% ipython --no-banner

In [1]: import numpy as np

In [2]: np.set_printoptions(suppress=True, linewidth=200)

In [3]: def tidy(a):
   ...:     return np.round(a, 4) + 0
   ...: 

In [4]: J = np.load("case9.npy")

In [5]: tidy(J)
Out[5]: 
array([[ 0.3325, -0.2089, -0.1159, -0.2885,  0.2514,  0.0736, -0.114 ],
       [-0.2089,  0.3618, -0.242 ,  0.0412, -0.1695, -0.0238,  0.3126],
       [-0.1159, -0.242 ,  0.4704,  0.297 , -0.063 , -0.0596, -0.2852],
       [-0.2885,  0.0412,  0.297 ,  0.5468,  0.1431, -0.2044,  0.1113],
       [ 0.2514, -0.1695, -0.063 ,  0.1431,  0.784 , -0.158 ,  0.1674],
       [ 0.0736, -0.0238, -0.0596, -0.2044, -0.158 ,  0.0946, -0.0969],
       [-0.114 ,  0.3126, -0.2852,  0.1113,  0.1674, -0.0969,  0.4098]])

In [6]: evals, V = np.linalg.eigh(J)

In [7]: tidy(V.T @ J @ V)
Out[7]: 
array([[0., 0., 0., 0., 0., 0., 0.],
       [0., 0., 0., 0., 0., 0., 0.],
       [0., 0., 0., 0., 0., 0., 0.],
       [0., 0., 0., 0., 0., 0., 0.],
       [0., 0., 0., 0., 1., 0., 0.],
       [0., 0., 0., 0., 0., 1., 0.],
       [0., 0., 0., 0., 0., 0., 1.]])

In [8]: tidy(np.linalg.svd(J, compute_uv=False))
Out[8]: array([1., 1., 1., 0., 0., 0., 0.])

In [9]: np.unique(evals.round(6) + 0, return_counts=True)[1]
Out[9]: array([4, 3])

In [10]: Uu, sig, Vh = np.linalg.svd(J)

In [11]: np.argmax(sig[:-1] / (sig[1:] + 1e-6)) + 1
Out[11]: np.int64(3)

In [12]: tidy(sig)
Out[12]: array([1., 1., 1., 0., 0., 0., 0.])

In [13]: Y = Uu[:, :3] @ np.diag(sig[:3]) @ Vh[:3]

In [14]: tidy(np.linalg.norm(J - Y, 2)), tidy(sig[3])
Out[14]: (np.float64(0.0), np.float64(0.0))

In [15]: tidy(Y)
Out[15]: 
array([[ 0.3325, -0.2089, -0.1159, -0.2885,  0.2514,  0.0736, -0.114 ],
       [-0.2089,  0.3618, -0.242 ,  0.0412, -0.1695, -0.0238,  0.3126],
       [-0.1159, -0.242 ,  0.4704,  0.297 , -0.063 , -0.0596, -0.2852],
       [-0.2885,  0.0412,  0.297 ,  0.5468,  0.1431, -0.2044,  0.1113],
       [ 0.2514, -0.1695, -0.063 ,  0.1431,  0.784 , -0.158 ,  0.1674],
       [ 0.0736, -0.0238, -0.0596, -0.2044, -0.158 ,  0.0946, -0.0969],
       [-0.114 ,  0.3126, -0.2852,  0.1113,  0.1674, -0.0969,  0.4098]])

In [16]: tidy(np.linalg.norm(J - Y) / np.linalg.norm(J))
Out[16]: np.float64(0.0)

In [17]: tidy(np.abs(J - Y).max())
Out[17]: np.float64(0.0)

In [18]: W0 = np.load("m.npy")

In [19]: W0
Out[19]: 
array([[ 3.,  8., 10.],
       [ 8., 15., 20.],
       [10., 20., 24.]])

In [20]: tidy(np.linalg.eigvalsh(W0).min())
Out[20]: np.float64(-1.0)

In [21]: np.all(np.linalg.eigvalsh(W0) > 0)
Out[21]: np.False_

In [22]: evals, V = np.linalg.eigh(W0)

In [23]: tidy(V @ np.diag(evals) @ V.T)
Out[23]: 
array([[ 3.,  8., 10.],
       [ 8., 15., 20.],
       [10., 20., 24.]])

In [24]: np.abs(V[:, -1]).round(6).argmax()
Out[24]: np.int64(2)

In [25]: tidy(np.linalg.eigvalsh(W0 @ W0))
Out[25]: array([   1.,    1., 1936.])

In [26]: tidy(np.abs(V[:, -1]))
Out[26]: array([0.2981, 0.5963, 0.7454])

In [27]: A = np.loadtxt("x.csv", delimiter=",")

In [28]: A
Out[28]: 
array([[ 2.3075, -0.613 , -0.0966,  2.8392, -0.0932],
       [ 3.8354,  1.299 , -2.171 ,  0.1932, -0.7506],
       [-0.9414, -0.0253,  2.4582, -1.3799,  5.0987],
       [-8.8272, -0.6242,  4.0769, -2.1567,  4.6809],
       [-1.0862, -1.1889,  1.2087,  0.5548,  1.6889],
       [-5.5624,  1.2062,  3.1047, -5.477 ,  6.0416],
       [ 8.8961,  2.4297, -3.3523, -1.0916, -1.0491],
       [ 1.3613,  0.2877, -3.275 ,  1.8021, -3.4492],
       [ 0.9411,  1.5533, -1.5229,  0.7533, -2.1306],
       [-4.4361,  1.7011,  2.3648, -4.6398,  3.6935]])

In [29]: Xs = (A - A.mean(axis=0)) / A.std(axis=0)

In [30]: tidy(Xs.std(axis=0))
Out[30]: array([1., 1., 1., 1., 1.])

In [31]: np.argwhere(np.abs(Xs) > 2)
Out[31]: array([], shape=(0, 2), dtype=int64)

In [32]: c = np.linalg.lstsq(np.delete(Xs, 1, axis=1), Xs[:, 1])[0]

In [33]: tidy(1 - np.var(Xs[:, 1] - np.delete(Xs, 1, axis=1) @ c))
Out[33]: np.float64(0.8982)

In [34]: tidy(c)
Out[34]: array([ 0.7677,  0.5926, -1.4644, -1.3249])

In [35]: x = np.array([-1, 2, 2, 0, -1])

In [36]: target = A @ x

In [37]: tidy(target)
Out[37]: array([-3.6335, -4.8288,  0.7085, 11.0517, -0.5631,  8.1426, -9.6922, -3.8867,  1.2503,  8.8744])

In [38]: tidy(np.linalg.lstsq(A, target)[0])
Out[38]: array([-1.,  2.,  2.,  0., -1.])

In [39]: rng = np.random.default_rng(209644)

In [40]: target = target + 0.02 * rng.normal(size=10)

In [41]: tidy(target)
Out[41]: array([-3.6545, -4.8435,  0.7232, 11.0468, -0.6064,  8.1182, -9.6933, -3.8842,  1.2391,  8.8646])

In [42]: c, *_ = np.linalg.lstsq(A, target)

In [43]: tidy(A.T @ (target - A @ c))
Out[43]: array([0., 0., 0., 0., 0.])

In [44]: c.round()
Out[44]: array([-1.,  2.,  2., -0., -1.])

In [45]: tidy(np.linalg.norm(target - A @ c))
Out[45]: np.float64(0.055)

In [46]: cent = np.array([[2, 0, 1, 2, 1], [0, 0, 1, 2, 1], [2, 1, 1, 2, 0], [1, 1, 0, 1, 0]])

In [47]: E = rng.normal(size=(12, 4)) @ cent + np.array([-9, -2, 1, -3, -5])

In [48]: tidy(E)
Out[48]: 
array([[ -6.1063,  -0.9194,   2.1031,  -1.234 ,  -5.4178],
       [ -9.6348,  -2.5753,   0.2005,  -5.3703,  -5.9955],
       [-12.4588,  -1.8283,  -0.0514,  -5.0468,  -6.1671],
       [-12.2445,  -2.4811,   0.5013,  -3.6131,  -4.6333],
       [-12.0791,  -2.1492,   0.686 ,  -3.0671,  -4.604 ],
       [ -8.1916,  -2.0789,   1.0407,  -4.0821,  -6.044 ],
       [ -7.1276,  -0.925 ,   0.9716,  -2.5734,  -5.6201],
       [-12.0624,  -3.5362,  -0.7456,  -7.3463,  -6.0645],
       [ -8.6212,  -1.813 ,  -0.9546,  -6.6301,  -6.8626],
       [ -7.1382,  -1.8626,   0.2288,  -4.3274,  -5.6936],
       [-10.765 ,  -2.7395,  -2.2582,  -9.5751,  -7.5774],
       [-11.6034,  -1.3597,  -2.1994,  -7.775 ,  -7.2158]])

In [49]: Xs = E - E.mean(axis=0)

In [50]: Uu, sig, Vh = np.linalg.svd(Xs, full_matrices=False)

In [51]: np.abs(Vh[0]).argmax()
Out[51]: np.int64(3)

In [52]: np.linalg.matrix_rank(Xs)
Out[52]: np.int64(4)

In [53]: tidy((sig ** 2).sum() ** 2 / (sig ** 4).sum())
Out[53]: np.float64(1.7674)

In [54]: tidy(sig ** 2 / (sig ** 2).sum())
Out[54]: array([0.7067, 0.2556, 0.0311, 0.0066, 0.    ])

In [55]: np.abs(Uu[:, 0]).argmax()
Out[55]: np.int64(0)

In [56]: tidy(np.abs(Vh[-1]))
Out[56]: array([0. , 0.5, 0.5, 0.5, 0.5])

In [57]: tidy(sig)
Out[57]: array([10.5476,  6.3434,  2.2118,  1.0189,  0.    ])
